% python3 -q
>>> import numpy as np
>>> import numpy.linalg as la
>>> np.set_printoptions(suppress=True, linewidth=200)
>>> X = np.loadtxt("block5.csv", delimiter=",")
>>> print(X)
[[0. 0. 0. 0. 0. 7. 0. 0. 0. 0. 0.]
 [0. 0. 8. 0. 0. 0. 2. 0. 1. 7. 0.]
 [0. 0. 0. 0. 6. 0. 4. 0. 5. 3. 0.]
 [8. 0. 0. 9. 0. 2. 7. 0. 0. 0. 7.]
 [0. 0. 0. 0. 6. 0. 4. 0. 0. 0. 0.]
 [0. 0. 0. 0. 0. 0. 8. 0. 0. 7. 0.]
 [0. 0. 0. 0. 0. 0. 0. 8. 0. 0. 5.]
 [0. 0. 6. 0. 0. 0. 0. 0. 0. 6. 0.]
 [0. 0. 7. 0. 0. 0. 0. 0. 0. 0. 0.]
 [0. 0. 2. 9. 6. 2. 2. 0. 0. 0. 0.]
 [0. 0. 0. 0. 0. 0. 0. 0. 0. 0. 0.]
 [0. 0. 0. 0. 4. 7. 0. 0. 0. 0. 0.]
 [2. 0. 0. 0. 0. 8. 0. 0. 0. 8. 1.]
 [0. 0. 0. 0. 9. 0. 0. 0. 0. 0. 0.]
 [6. 0. 0. 0. 0. 0. 0. 0. 0. 0. 0.]]
>>> print(round(np.trace(la.pinv(X) @ X), 2))
10.0
>>> print(np.allclose(X[:-1].T @ la.lstsq(X[:-1].T, X[-1])[0], X[-1]))
True
>>> print(np.abs(np.diag(la.qr(X)[1])) > 1e-9)
[ True False  True  True  True  True  True  True  True  True  True]
>>> print(la.lstsq(X[:-1].T, X[-1])[2])
10
>>> r = la.matrix_rank(X)
>>> print(r)
10
>>> ns = la.svd(X)[2][r:].T
>>> print([int(la.matrix_rank(X[:, :j + 1])) for j in range(11)])
[1, 1, 2, 3, 4, 5, 6, 7, 8, 9, 10]
>>> print([int(la.matrix_rank(np.delete(X, i, axis=0))) for i in range(15)])
[10, 10, 10, 10, 10, 10, 9, 10, 10, 10, 10, 10, 10, 10, 10]
>>> print(la.matrix_rank(X.T @ X), la.matrix_rank(X @ X.T))
10 10
>>> print(np.round(X @ ns, 2) + 0)
[[0.]
 [0.]
 [0.]
 [0.]
 [0.]
 [0.]
 [0.]
 [0.]
 [0.]
 [0.]
 [0.]
 [0.]
 [0.]
 [0.]
 [0.]]
>>> left, s, VT = la.svd(X)
>>> print(np.argmax(s[:-1] / (s[1:] + 1e-6)) + 1)
10
>>> out = left[:, :10] @ np.diag(s[:10]) @ VT[:10]
>>> print(la.matrix_rank(X, rtol=0.05))
10
>>> print([round(float(x), 2) for x in la.svd(X, compute_uv=False)[:3]])
[20.56, 15.95, 13.94]
>>> print(np.argsort(-la.norm(X, axis=0).round(6), kind="stable")[:3])
[9 4 5]
>>> print(la.cond(X) > 100)
True
>>> K = np.load("m.npy")
>>> print(K)
[[-2. -1. -1.  0. -1. -2.  2. -1.  0.  2. -1. -1. -1. -3.  0.]
 [ 1. -2. -1.  0. -1.  1.  2.  1. -2. -2.  1.  0.  2. -5. -3.]
 [-2.  2. -1. -2. -1. -1.  2.  1.  1.  1. -1. -2. -1.  1. -1.]
 [ 2. -2. -1.  2. -1.  0. -2.  1.  2. -2.  0. -2. -3.  1. -1.]
 [ 2. -1. -1.  2.  2.  2.  2. -2.  0.  0.  0.  1. -5.  4. -4.]
 [-2. -2. -1. -1. -2.  2. -1. -2. -2.  2.  1.  0.  4.  4. -1.]
 [ 2. -1.  0.  1. -2. -1.  2.  2.  2. -2.  2. -2.  2.  4. -5.]
 [ 2. -2.  1. -2.  1. -2. -1.  2. -2.  0. -1.  0.  2. -5. -5.]
 [ 2. -1. -1. -1.  2. -1.  0. -1. -2. -1.  2.  2.  4. -5.  2.]
 [-2. -1. -2. -1.  2.  0.  0.  1.  2.  1.  0.  1.  5.  1.  2.]
 [-1.  1. -1.  1.  2.  1.  2.  2.  1.  0.  1. -2.  5. -5.  0.]
 [ 2.  0.  2. -2.  1. -1.  2.  0. -1.  1.  2. -1.  2.  3. -1.]
 [ 0.  0.  0.  0.  0.  0.  0.  0.  0.  0.  0.  0.  0.  2.  1.]
 [ 0.  0.  0.  0.  0.  0.  0.  0.  0.  0.  0.  0.  1.  0.  0.]
 [ 0.  0.  0.  0.  0.  0.  0.  0.  0.  0.  0.  0.  1.  2.  1.]]
>>> left, s, VT = la.svd(K)
>>> V = VT[:(s > 1e-8).sum()]
>>> rng = np.random.default_rng(0)
>>> vec = K[3] + 3 * K[14] + rng.integers(2) * np.eye(15)[0]
>>> print(vec)
[ 3. -2. -1.  2. -1.  0. -2.  1.  2. -2.  0. -2.  0.  7.  2.]
>>> print(np.allclose(V.T @ V @ vec, vec))
False
>>> print(la.matrix_rank(np.vstack([K, vec])))
15
